% python3 -q
>>> import numpy as np
>>> from numpy import linalg as LA
>>> np.set_printoptions(precision=1, suppress=True, linewidth=100)
>>> cent = np.sign(np.array([[-2, -2, 1], [1, -3, -1], [1, 1, -4]]))
>>> B = (np.tril(cent, -1) + np.eye(3)) @ (np.triu(cent, 1) + np.eye(3))
>>> evals = np.array([-2, -1, 2])
>>> feats = np.rint(B * evals @ LA.inv(B)) + 0
>>> feats
array([[-1., -4.,  3.],
       [ 0., -2.,  0.],
       [ 0., -4.,  2.]])
>>> B = LA.inv(feats)
>>> print(B)
[[-1.  -1.   1.5]
 [-0.  -0.5 -0. ]
 [-0.  -1.   0.5]]
>>> print(round(float(LA.slogdet(feats)[0]), 1))
1.0
>>> print(np.allclose(B, feats.T))
False
>>> LA.det(feats) * B
array([[-4., -4.,  6.],
       [-0., -2., -0.],
       [-0., -4.,  2.]])
>>> evals, vecs = LA.eig(feats)
>>> np.prod(evals)
np.float64(4.0)
>>> np.sort(LA.eigvals(feats.T))
array([-2., -1.,  2.])
>>> LA.matrix_power(feats, 2)
array([[1., 0., 3.],
       [0., 4., 0.],
       [0., 0., 4.]])
>>> np.sort(np.abs(LA.eigvals(feats)))
array([1., 2., 2.])
>>> print((feats - feats.T) / 2)
[[ 0.  -2.   1.5]
 [ 2.   0.   2. ]
 [-1.5 -2.   0. ]]
>>> np.allclose(feats, feats.T)
False
>>> np.allclose(feats @ feats.T, feats.T @ feats)
False
>>> feats.inv()
Traceback (most recent call last):
  File "<python-input-21>", line 1, in <module>
    feats.inv()
    ^^^^^^^^^
AttributeError: 'numpy.ndarray' object has no attribute 'inv'
>>> B = np.array([[2, 3, 0, -2, -1, 2, -2],
...     [-2, 0, -3, -1, -3, 3, -3],
...     [-1, -2, -3, -3, -2, -1, -2],
...     [0, 2, -1, 0, 3, -1, 2],
...     [-1, -3, 1, -3, -2, 0, -2],
...     [-3, 2, -1, -1, 1, 2, -3],
...     [-3, 0, 0, -2, -2, -1, 2]])
>>> X = np.triu(B)
>>> print(X)
[[ 2  3  0 -2 -1  2 -2]
 [ 0  0 -3 -1 -3  3 -3]
 [ 0  0 -3 -3 -2 -1 -2]
 [ 0  0  0  0  3 -1  2]
 [ 0  0  0  0 -2  0 -2]
 [ 0  0  0  0  0  2 -3]
 [ 0  0  0  0  0  0  2]]
>>> # triangular
>>> round(float(LA.norm(X, 2) / LA.norm(X)), 1)
0.8
>>> np.argsort(-LA.norm(X, axis=0).round(6), kind="stable")[:3]
array([6, 4, 5])
>>> LA.cond(X) > 100
np.True_
>>> np.abs(np.diag(LA.qr(X)[1])) > 1e-9
array([ True, False,  True, False,  True,  True,  True])
>>> print(np.round(X @ LA.pinv(X) @ X, 1) + 0)
[[ 2.  3.  0. -2. -1.  2. -2.]
 [ 0.  0. -3. -1. -3.  3. -3.]
 [ 0.  0. -3. -3. -2. -1. -2.]
 [ 0.  0.  0.  0.  3. -1.  2.]
 [ 0.  0.  0.  0. -2.  0. -2.]
 [ 0.  0.  0.  0.  0.  2. -3.]
 [ 0.  0.  0.  0.  0.  0.  2.]]
>>> np.unique(X.round(6), axis=0).shape
(7, 7)
>>> Uu, sv, vt = LA.svd(X)
>>> np.argmax(sv[:-1] / (sv[1:] + 1e-6)) + 1
np.int64(6)
>>> B = Uu[:, :6] @ np.diag(sv[:6]) @ vt[:6]
>>> round(LA.norm(X - B) / LA.norm(X), 1)
np.float64(0.0)
>>> B.round(1) + 0
array([[ 2.,  3.,  0., -2., -1.,  2., -2.],
       [ 0.,  0., -3., -1., -3.,  3., -3.],
       [ 0.,  0., -3., -3., -2., -1., -2.],
       [ 0.,  0.,  0.,  0.,  3., -1.,  2.],
       [ 0.,  0.,  0.,  0., -2.,  0., -2.],
       [ 0.,  0.,  0.,  0.,  0.,  2., -3.],
       [ 0.,  0.,  0.,  0.,  0.,  0.,  2.]])
>>> LA.matrix_rank(X, rtol=0.05)
np.int64(5)
>>> round(float(LA.norm(X - B, 2)), 1), np.round(sv[6], 1)
(0.0, np.float64(0.0))
>>> print(round(np.abs(X - B).max(), 1))
0.0
>>> r0, g = X[2], X[5]
>>> r0 @ g
np.int64(4)
>>> r0 @ r0
np.int64(27)
>>> p = (r0 @ g) / (r0 @ r0) * r0
>>> round((g - p) @ r0, 1)
np.float64(0.0)
>>> X.sum(axis=0)
array([ 2,  3, -6, -6, -5,  5, -8])
>>> np.round(LA.svd(X, compute_uv=False), 1) + 0
array([9.2, 4.3, 3.7, 2.5, 2.4, 0.4, 0. ])
>>> np.unravel_index(np.abs(X).argmax(), X.shape)
(np.int64(0), np.int64(1))
>>> np.count_nonzero(X)
np.int64(24)
>>> X.shape
(7, 7)
>>> np.abs(X).max()
np.int64(3)
>>> np.diff(X, axis=0)
array([[-2, -3, -3,  1, -2,  1, -1],
       [ 0,  0,  0, -2,  1, -4,  1],
       [ 0,  0,  3,  3,  5,  0,  4],
       [ 0,  0,  0,  0, -5,  1, -4],
       [ 0,  0,  0,  0,  2,  2, -1],
       [ 0,  0,  0,  0,  0, -2,  5]])
>>> mat = np.load("case4.npy")
>>> mat
array([[2, 1, 0],
       [0, 2, 1],
       [1, 0, 2]])
>>> mat @ (-1.0) ** np.arange(3)
array([ 1., -1.,  3.])
>>> np.fft.fft(mat[0])
array([3. +0.j , 1.5-0.9j, 1.5+0.9j])
>>> vec = np.array([-1, -1, 2])
>>> y = mat @ vec
>>> y
array([-3,  0,  3])
>>> LA.solve(mat, y)
array([-1., -1.,  2.])
>>> LA.solve(mat, 5 * y)
array([-5., -5., 10.])
>>> LA.solve(mat, mat[:, 1])
array([0., 1., 0.])
>>> LA.solve(mat, y + mat[:, 2])
array([-1., -1.,  3.])
>>> print(LA.solve(mat.T, mat[2]))
[0. 0. 1.]
>>> J = np.diag(3 * np.array([-2, 0, 0, 4, 4, -1, -2, 5])) + np.array([[2, 1, 1, 1, 0, 2, 1, 1],
...     [1, 0, 2, 1, 0, 0, 2, 0],
...     [1, 2, 2, 1, 2, 1, 1, 2],
...     [2, 1, 1, 0, 2, 2, 1, 1],
...     [2, 0, 1, 2, 0, 2, 2, 2],
...     [2, 0, 0, 0, 1, 1, 0, 1],
...     [2, 1, 1, 1, 2, 2, 0, 2],
...     [0, 0, 0, 2, 0, 0, 1, 1]])
>>> J
array([[-4,  1,  1,  1,  0,  2,  1,  1],
       [ 1,  0,  2,  1,  0,  0,  2,  0],
       [ 1,  2,  2,  1,  2,  1,  1,  2],
       [ 2,  1,  1, 12,  2,  2,  1,  1],
       [ 2,  0,  1,  2, 12,  2,  2,  2],
       [ 2,  0,  0,  0,  1, -2,  0,  1],
       [ 2,  1,  1,  1,  2,  2, -6,  2],
       [ 0,  0,  0,  2,  0,  0,  1, 16]])
>>> w1 = np.array([[1, 3, 6, 3, 9, 1],
...     [8, 7, 0, 0, 9, 3],
...     [0, 1, 0, 3, 4, 5],
...     [8, 9, 9, 0, 6, 9],
...     [9, 6, 4, 9, 6, 9],
...     [5, 0, 6, 6, 6, 2],
...     [6, 3, 1, 2, 0, 4],
...     [5, 0, 3, 4, 5, 9]])
>>> c = np.array([-4, -4, -5, 5, 3, 1])
>>> H = np.maximum(J @ w1 + c, 0)
>>> H
array([[ 29,   4,   0,  14,   3,  31],
       [ 17,  16,  12,  18,  26,  29],
       [ 60,  39,  31,  48,  72,  69],
       [141, 133, 139,  50, 135, 154],
       [154,  99,  93, 146, 131, 164],
       [  2,   8,   2,  12,  20,  17],
       [ 16,  13,  36,  40,  74,  36],
       [ 98,  17,  62,  71,  95, 167]])
>>> (H > 0).astype(int)
array([[1, 1, 0, 1, 1, 1],
       [1, 1, 1, 1, 1, 1],
       [1, 1, 1, 1, 1, 1],
       [1, 1, 1, 1, 1, 1],
       [1, 1, 1, 1, 1, 1],
       [1, 1, 1, 1, 1, 1],
       [1, 1, 1, 1, 1, 1],
       [1, 1, 1, 1, 1, 1]])
>>> print(LA.matrix_rank(H))
6
>>> cent = np.array([[9, 3], [0, 7], [1, 7], [7, 6], [2, 3], [7, 6]])
>>> (H @ cent).round(6).argmax(axis=1)
array([0, 1, 1, 1, 1, 1, 1, 0])
>>> H @ cent
array([[ 582,  394],
       [ 546,  607],
       [1534, 1588],
       [3106, 3956],
       [3911, 4059],
       [ 263,  310],
       [ 860, 1069],
       [2800, 2560]])
>>> w1 @ cent
array([[ 61, 117],
       [111, 118],
       [ 64,  67],
       [156, 222],
       [223, 223],
       [119, 123],
       [ 97,  82],
       [149, 129]])
>>> rng = np.random.default_rng(547337)
>>> lab = rng.permutation(8)
>>> B = J[:, lab] * rng.choice([-1, 1], 8)
>>> B
array([[-4, -2,  1,  1,  1, -1,  1,  0],
       [ 1,  0,  0,  0,  1, -2,  2,  0],
       [ 1, -1,  2,  2,  1, -1,  2,  2],
       [ 2, -2,  1,  1, 12, -1,  1,  2],
       [ 2, -2,  0,  2,  2, -2,  1, 12],
       [ 2,  2,  0,  1,  0,  0,  0,  1],
       [ 2, -2,  1,  2,  1,  6,  1,  2],
       [ 0,  0,  0, 16,  2, -1,  0,  0]])
>>> Uu, _, vt = LA.svd(J.T @ B)
>>> lab
array([0, 5, 1, 7, 3, 6, 2, 4])
>>> m1 = np.array([[1, -1, 1], [1, 0, 0], [1, 1, 1], [1, 2, 4], [1, 3, 9], [1, 4, 16]])
>>> # column 2 dominates
>>> B = m1 / np.sqrt((m1 ** 2).mean(axis=1, keepdims=True))
>>> m1 - m1.mean(axis=1, keepdims=True)
array([[ 0.7, -1.3,  0.7],
       [ 0.7, -0.3, -0.3],
       [ 0. ,  0. ,  0. ],
       [-1.3, -0.3,  1.7],
       [-3.3, -1.3,  4.7],
       [-6. , -3. ,  9. ]])
>>> B[0]
array([ 1., -1.,  1.])
>>> vec = np.array([0, 0, 1])
>>> y = m1 @ vec
>>> print(np.round(LA.pinv(m1) @ m1, 1) + 0)
[[1. 0. 0.]
 [0. 1. 0.]
 [0. 0. 1.]]
>>> print(y)
[ 1  0  1  4  9 16]
>>> np.round(LA.solve(m1.T @ m1, m1.T @ y), 1) + 0
array([0., 0., 1.])
>>> y = y + 0.3 * rng.normal(size=6)
>>> y
array([ 1.3,  0.3,  1. ,  3.5,  8.5, 16.3])
>>> c, *_ = LA.lstsq(m1, y)
>>> print(c)
[ 0.1 -0.3  1.1]
